% python3 -q
>>> import numpy as np
>>> from numpy import linalg as LA
>>> np.set_printoptions(precision=1, suppress=True, linewidth=120, floatmode="fixed")
>>> mat = np.load("sample0.npy")
>>> mat
array([[1, 2, 2, 0, 1, 1, 2, 1, 0],
       [0, 1, 2, 2, 0, 1, 1, 2, 1],
       [1, 0, 1, 2, 2, 0, 1, 1, 2],
       [2, 1, 0, 1, 2, 2, 0, 1, 1],
       [1, 2, 1, 0, 1, 2, 2, 0, 1],
       [1, 1, 2, 1, 0, 1, 2, 2, 0],
       [0, 1, 1, 2, 1, 0, 1, 2, 2],
       [2, 0, 1, 1, 2, 1, 0, 1, 2],
       [2, 2, 0, 1, 1, 2, 1, 0, 1]])
>>> np.diff(mat, axis=0)
array([[-1, -1,  0,  2, -1,  0, -1,  1,  1],
       [ 1, -1, -1,  0,  2, -1,  0, -1,  1],
       [ 1,  1, -1, -1,  0,  2, -1,  0, -1],
       [-1,  1,  1, -1, -1,  0,  2, -1,  0],
       [ 0, -1,  1,  1, -1, -1,  0,  2, -1],
       [-1,  0, -1,  1,  1, -1, -1,  0,  2],
       [ 2, -1,  0, -1,  1,  1, -1, -1,  0],
       [ 0,  2, -1,  0, -1,  1,  1, -1, -1]])
>>> mat - mat[0]
array([[ 0,  0,  0,  0,  0,  0,  0,  0,  0],
       [-1, -1,  0,  2, -1,  0, -1,  1,  1],
       [ 0, -2, -1,  2,  1, -1, -1,  0,  2],
       [ 1, -1, -2,  1,  1,  1, -2,  0,  1],
       [ 0,  0, -1,  0,  0,  1,  0, -1,  1],
       [ 0, -1,  0,  1, -1,  0,  0,  1,  0],
       [-1, -1, -1,  2,  0, -1, -1,  1,  2],
       [ 1, -2, -1,  1,  1,  0, -2,  0,  2],
       [ 1,  0, -2,  1,  0,  1, -1, -1,  1]])
>>> np.abs(mat).max()
np.int64(2)
>>> np.round(LA.norm(mat), 1)
np.float64(12.0)
>>> np.unravel_index(np.abs(mat).argmax(), mat.shape)
(np.int64(0), np.int64(1))
>>> t = np.radians(73)
>>> Rm = np.eye(9)
>>> Rm[4, 4] = Rm[8, 8] = np.cos(t)
>>> Rm[4, 8], Rm[8, 4] = -np.sin(t), np.sin(t)
>>> Rm
array([[ 1.0,  0.0,  0.0,  0.0,  0.0,  0.0,  0.0,  0.0,  0.0],
       [ 0.0,  1.0,  0.0,  0.0,  0.0,  0.0,  0.0,  0.0,  0.0],
       [ 0.0,  0.0,  1.0,  0.0,  0.0,  0.0,  0.0,  0.0,  0.0],
       [ 0.0,  0.0,  0.0,  1.0,  0.0,  0.0,  0.0,  0.0,  0.0],
       [ 0.0,  0.0,  0.0,  0.0,  0.3,  0.0,  0.0,  0.0, -1.0],
       [ 0.0,  0.0,  0.0,  0.0,  0.0,  1.0,  0.0,  0.0,  0.0],
       [ 0.0,  0.0,  0.0,  0.0,  0.0,  0.0,  1.0,  0.0,  0.0],
       [ 0.0,  0.0,  0.0,  0.0,  0.0,  0.0,  0.0,  1.0,  0.0],
       [ 0.0,  0.0,  0.0,  0.0,  1.0,  0.0,  0.0,  0.0,  0.3]])
>>> B = mat @ Rm.T
>>> LA.svd(mat, compute_uv=False), LA.svd(B, compute_uv=False)
(array([10.0,  4.2,  4.2,  1.9,  1.9,  1.0,  1.0,  0.6,  0.6]), array([10.0,  4.2,  4.2,  1.9,  1.9,  1.0,  1.0,  0.6,  0.6]))
>>> B
array([[ 1.0,  2.0,  2.0,  0.0,  0.3,  1.0,  2.0,  1.0,  1.0],
       [ 0.0,  1.0,  2.0,  2.0, -1.0,  1.0,  1.0,  2.0,  0.3],
       [ 1.0,  0.0,  1.0,  2.0, -1.3,  0.0,  1.0,  1.0,  2.5],
       [ 2.0,  1.0,  0.0,  1.0, -0.4,  2.0,  0.0,  1.0,  2.2],
       [ 1.0,  2.0,  1.0,  0.0, -0.7,  2.0,  2.0,  0.0,  1.2],
       [ 1.0,  1.0,  2.0,  1.0,  0.0,  1.0,  2.0,  2.0,  0.0],
       [ 0.0,  1.0,  1.0,  2.0, -1.6,  0.0,  1.0,  2.0,  1.5],
       [ 2.0,  0.0,  1.0,  1.0, -1.3,  1.0,  0.0,  1.0,  2.5],
       [ 2.0,  2.0,  0.0,  1.0, -0.7,  2.0,  1.0,  0.0,  1.2]])
>>> np.abs(B - mat).max(axis=0)
array([0.0, 0.0, 0.0, 0.0, 3.3, 0.0, 0.0, 0.0, 1.2])
>>> np.allclose(LA.norm(mat, axis=1), LA.norm(B, axis=1))
True
